In [1]: import numpy as np

In [2]: np.set_printoptions(precision=2, suppress=True, linewidth=120)

In [3]: J = np.load("layer10.npy")

In [4]: J
Out[4]: 
array([[ 2,  2,  3],
       [16, 17, 30],
       [ 6,  5, 12],
       [12, 14, 21],
       [12, 14, 21],
       [14, 11, 30],
       [ 8, 11, 12],
       [16, 17, 30],
       [ 6, 14,  3],
       [12, 23, 12],
       [10,  8, 21],
       [ 4,  8,  3],
       [ 8, 11, 12],
       [18, 23, 30]])

In [5]: Ac = (J - J.mean(axis=0)) / J.std(axis=0)

In [6]: np.argwhere(np.abs(Ac) > 2)
Out[6]: array([], shape=(0, 2), dtype=int64)

In [7]: b = np.linalg.lstsq(np.delete(Ac, 0, axis=1), Ac[:, 0])[0]

In [8]: b
Out[8]: array([0.42, 0.72])

In [9]: np.abs(b).argmax()
Out[9]: np.int64(1)

In [10]: X = np.load("run16.npy")

In [11]: X
Out[11]: 
array([[ 14, -14,  14, -14],
       [  0,   7,   0,   7],
       [ -4,   4,   6,  -6],
       [  0,  -2,   0,   3]])

In [12]: other = np.array([[1, 3], [2, 3], [0, 0], [3, 3]])

In [13]: np.linalg.matrix_rank(X @ other)
Out[13]: np.int64(2)

In [14]: np.linalg.matrix_rank(np.vstack([X, other.T]))
Out[14]: np.int64(4)

In [15]: np.einsum("ik,kj->ji", X, other)
Out[15]: 
array([[-56,  35, -14,   5],
       [-42,  42, -18,   3]])

In [16]: other.T @ X.T
Out[16]: 
array([[-56,  35, -14,   5],
       [-42,  42, -18,   3]])

In [17]: print(np.einsum("ik,kj->ij", X, other))
[[-56 -42]
 [ 35  42]
 [-14 -18]
 [  5   3]]

In [18]: E = np.load("mat.npy")

In [19]: E
Out[19]: 
array([[-0.08,  1.14, -2.09, -1.96,  0.  ],
       [ 0.07,  1.02, -2.04, -2.22,  0.03],
       [-0.04,  0.97, -1.96, -2.  ,  0.03],
       [ 0.04,  1.04, -1.83, -1.95,  0.14],
       [-0.01,  1.07, -2.04, -2.17,  0.08],
       [ 0.  ,  0.92, -1.97, -2.14, -0.1 ],
       [-0.04,  0.95, -1.91, -1.93, -0.1 ],
       [-0.09,  0.88, -2.07, -2.07,  0.01],
       [-1.13,  0.01, -0.78, -2.  , -1.97],
       [-0.95, -0.04, -0.91, -1.89, -1.91],
       [-1.  ,  0.03, -1.04, -1.94, -1.87],
       [-1.13, -0.03, -1.07, -1.9 , -1.87],
       [-1.02,  0.12, -0.86, -1.94, -2.05],
       [-0.95, -0.22, -0.95, -2.09, -2.14],
       [-0.99, -0.1 , -1.1 , -1.98, -2.03],
       [-0.96, -0.08, -1.13, -1.97, -2.08]])

In [20]: q, Rm = np.linalg.qr(E)

In [21]: np.round(q.T @ q, 2) + 0
Out[21]: 
array([[1., 0., 0., 0., 0.],
       [0., 1., 0., 0., 0.],
       [0., 0., 1., 0., 0.],
       [0., 0., 0., 1., 0.],
       [0., 0., 0., 0., 1.]])

In [22]: np.trace(q @ q.T)
Out[22]: np.float64(5.0)

In [23]: q.shape, Rm.shape
Out[23]: ((16, 5), (5, 5))

In [24]: print(np.abs(np.diag(Rm)))
[2.89 2.85 0.93 0.57 0.41]

In [25]: round(abs(Rm[0, 0]), 2), round(np.linalg.norm(E[:, 0]), 2)
Out[25]: (np.float64(2.89), np.float64(2.89))

In [26]: K = np.load("dump.npy")

In [27]: K
Out[27]: 
array([[-0.6,  0.4,  2.1, -1.2, -0.7],
       [-0.1,  0. , -1.5,  1.7, -0.9],
       [-0.5,  1.3, -3. ,  1. ,  1. ],
       [-2. , -1.9, -0.3, -0.8,  0.9],
       [ 0. , -1.5, -3.9, -0.5,  0.6],
       [-0.2,  0.5, -2.1,  0.2,  1.2],
       [-0.7,  1.3,  4.5, -2. , -0.1]])

In [28]: u = np.array([-5, -7])

In [29]: print(np.correlate(K[3], K[2], "full"))
[-2.   -3.9   3.8   2.   -0.47  3.86 -3.59  1.57 -0.45]

In [30]: K.shape
Out[30]: (7, 5)

In [31]: print(np.abs(K).max())
4.5

In [32]: print(np.diff(K, axis=0))
[[ 0.5 -0.4 -3.6  2.9 -0.2]
 [-0.4  1.3 -1.5 -0.7  1.9]
 [-1.5 -3.2  2.7 -1.8 -0.1]
 [ 2.   0.4 -3.6  0.3 -0.3]
 [-0.2  2.   1.8  0.7  0.6]
 [-0.5  0.8  6.6 -2.2 -1.3]]

In [33]: np.count_nonzero(K)
Out[33]: np.int64(33)

In [34]: np.linalg.svd(K, compute_uv=False)
Out[34]: array([7.92, 3.54, 2.53, 1.71, 1.03])

In [35]: print(np.unravel_index(np.abs(K).argmax(), K.shape))
(np.int64(6), np.int64(2))

In [36]: print(round(float(np.linalg.norm(K)), 2))
9.25

In [37]: def softmax(z):
    ...:     e = np.exp(z - z.max(axis=-1, keepdims=True))
    ...:     return e / e.sum(axis=-1, keepdims=True)
    ...: 

In [38]: print(np.round(softmax(K[6]), 2) + 0)
[0.01 0.04 0.95 0.   0.01]

In [39]: np.round(softmax(10 * K[6]), 2) + 0
Out[39]: array([0., 0., 1., 0., 0.])

In [40]: scores = K @ K.T / np.sqrt(5)

In [41]: softmax(scores).round(6).argmax(axis=1)
Out[41]: array([6, 1, 2, 3, 4, 2, 6])

In [42]: hat = K @ np.linalg.solve(K.T @ K, K.T)

In [43]: print(np.trace(hat))
5.0

In [44]: np.allclose(hat @ hat, hat)
Out[44]: True

In [45]: hat.round(2) + 0
Out[45]: 
array([[ 0.6 ,  0.19,  0.04, -0.01,  0.19, -0.18,  0.36],
       [ 0.19,  0.73,  0.18,  0.02, -0.11, -0.22, -0.25],
       [ 0.04,  0.18,  0.76, -0.02,  0.  ,  0.38,  0.05],
       [-0.01,  0.02, -0.02,  1.  ,  0.01,  0.02,  0.02],
       [ 0.19, -0.11,  0.  ,  0.01,  0.9 ,  0.06, -0.18],
       [-0.18, -0.22,  0.38,  0.02,  0.06,  0.36,  0.02],
       [ 0.36, -0.25,  0.05,  0.02, -0.18,  0.02,  0.64]])

In [46]: other = np.c_[K[:, :3] @ np.array([[0, 3, 3], [1, 0, 2], [1, 0, 0]]), np.array([5, 5, 4, 5, 5, 1, 1])]

In [47]: other
Out[47]: 
array([[ 2.5, -1.8, -1. ,  5. ],
       [-1.5, -0.3, -0.3,  5. ],
       [-1.7, -1.5,  1.1,  4. ],
       [-2.2, -6. , -9.8,  5. ],
       [-5.4,  0. , -3. ,  5. ],
       [-1.6, -0.6,  0.4,  1. ],
       [ 5.8, -2.1,  0.5,  1. ]])

In [48]: print(np.linalg.matrix_rank(other))
4

In [49]: np.linalg.matrix_rank(np.c_[K, other])
Out[49]: np.int64(6)

In [50]: rng = np.random.default_rng(63)

In [51]: F = rng.normal(size=(30, 5))

In [52]: F = 3 * F / np.linalg.norm(F, axis=1, keepdims=True)

In [53]: F
Out[53]: 
array([[ 0.67,  2.18, -1.56, -0.08,  1.16],
       [ 0.99,  1.31,  0.19,  1.12,  2.24],
       [ 1.07,  1.52, -0.73, -2.22, -0.29],
       [-0.15,  2.84, -0.91,  0.28,  0.16],
       [ 2.85,  0.51, -0.43,  0.27,  0.62],
       [ 1.23, -0.69,  2.12,  1.31,  0.9 ],
       [ 1.51, -0.09, -2.2 , -0.74, -1.15],
       [ 1.4 , -1.22,  0.42,  0.73, -2.2 ],
       [-0.56,  0.24,  2.4 , -1.15,  1.24],
       [ 0.66, -1.7 ,  1.7 ,  1.27, -1.09],
       [ 0.88,  0.69, -1.13, -2.5 ,  0.45],
       [ 0.56,  1.02,  1.36,  2.17,  1.05],
       [ 0.16, -0.58,  2.68, -1.1 , -0.51],
       [ 0.55, -0.77,  2.62,  1.11, -0.09],
       [-1.43, -0.94,  0.16, -1.92,  1.54],
       [ 1.57, -1.51, -0.28,  0.96, -1.8 ],
       [ 0.7 , -0.32, -2.57, -0.34, -1.3 ],
       [ 0.94, -0.21, -1.83, -0.53,  2.1 ],
       [-1.04, -0.34,  2.36,  1.49, -0.06],
       [ 0.04, -0.47, -1.32,  2.32,  1.27],
       [-1.07, -0.47, -1.49, -1.08,  2.06],
       [ 0.68,  1.41, -1.25,  0.2 , -2.22],
       [-0.95,  0.63, -2.35,  1.1 , -0.99],
       [-1.71,  1.54, -0.18,  1.35, -1.36],
       [-1.75, -1.84, -0.97,  1.26,  0.14],
       [ 1.08, -1.88,  1.05,  1.77,  0.25],
       [ 0.43, -0.78, -1.28,  0.09, -2.56],
       [ 1.12,  1.33,  0.92,  1.83, -1.34],
       [-1.12, -1.68,  1.93,  1.09, -0.08],
       [ 0.62, -0.25,  2.38,  0.07, -1.7 ]])

In [54]: Ac = (F - F.mean(axis=0)) / F.std(axis=0)

In [55]: Ac.std(axis=0)
Out[55]: array([1., 1., 1., 1., 1.])

In [56]: np.argwhere(np.abs(Ac) > 2)
Out[56]: 
array([[ 2,  3],
       [ 3,  1],
       [ 4,  0],
       [10,  3]])

In [57]: b = np.linalg.lstsq(np.delete(Ac, 4, axis=1), Ac[:, 4])[0]

In [58]: round(float(1 - np.var(Ac[:, 4] - np.delete(Ac, 4, axis=1) @ b)), 2)
Out[58]: 0.06

In [59]: b
Out[59]: array([-0.16,  0.13,  0.08, -0.13])
